% ipython --no-banner

In [1]: import numpy as np

In [2]: np.set_printoptions(precision=3, suppress=True, linewidth=140, sign=" ")

In [3]: tidy = lambda a: np.round(a, 3) + 0

In [4]: f = np.array([2, -1, 4]) + 0.5

In [5]: W0 = np.outer(f, f) / (f @ f)

In [6]: tidy(W0)
Out[6]: 
array([[ 0.234, -0.047,  0.421],
       [-0.047,  0.009, -0.084],
       [ 0.421, -0.084,  0.757]])

In [7]: rng = np.random.default_rng(91018)

In [8]: z = rng.permutation(3)

In [9]: z
Out[9]: array([ 1,  0,  2])

In [10]: out = W0[z][:, z]

In [11]: np.trace(out)
Out[11]: np.float64(1.0)

In [12]: tidy(out)
Out[12]: 
array([[ 0.009, -0.047, -0.084],
       [-0.047,  0.234,  0.421],
       [-0.084,  0.421,  0.757]])

In [13]: tidy(np.linalg.det(out)), tidy(np.linalg.det(W0[z]))
Out[13]: (np.float64(0.0), np.float64(0.0))

In [14]: np.argsort(-np.linalg.norm(out, axis=0).round(6), kind="stable")[:3]
Out[14]: array([ 2,  1,  0])

In [15]: np.linalg.matrix_rank(out, rtol=0.1)
Out[15]: np.int64(1)

In [16]: [round(float(x), 3) for x in np.linalg.svd(out, compute_uv=False)[:3]]
Out[16]: [1.0, 0.0, 0.0]

In [17]: np.allclose(W0 @ W0.T, W0.T @ W0)
Out[17]: True

In [18]: tidy(np.linalg.det(W0))
Out[18]: np.float64(0.0)

In [19]: (W0 - W0.T) / 2
Out[19]: 
array([[ 0.,  0.,  0.],
       [ 0.,  0.,  0.],
       [ 0.,  0.,  0.]])

In [20]: tidy(np.sort(np.abs(np.linalg.eigvals(W0))))
Out[20]: array([ 0.,  0.,  1.])

In [21]: np.linalg.determinant(W0)
Traceback (most recent call last):
  Cell In[21], line 1
    np.linalg.determinant(W0)
AttributeError: module 'numpy.linalg' has no attribute 'determinant'


In [22]: assert W0 == W0.T
Traceback (most recent call last):
  Cell In[22], line 1
    assert W0 == W0.T
ValueError: The truth value of an array with more than one element is ambiguous. Use a.any() or a.all()


In [23]: tidy(np.trace(np.linalg.pinv(W0) @ W0))
Out[23]: np.float64(1.0)

In [24]: X = np.loadtxt("sample10.csv", delimiter=",")

In [25]: X
Out[25]: 
array([[-1.,  4.,  0.],
       [ 4., -2.,  4.],
       [ 0.,  4., -1.]])

In [26]: f = np.array([0, 1, 3])

In [27]: np.convolve(X[0], f)
Out[27]: array([ 0., -1.,  1., 12.,  0.])

In [28]: np.cross(X[0, :3], X[1, :3])
Out[28]: array([ 16.,   4., -14.])

In [29]: np.polyval(f, X[0])
Out[29]: array([ 2.,  7.,  3.])
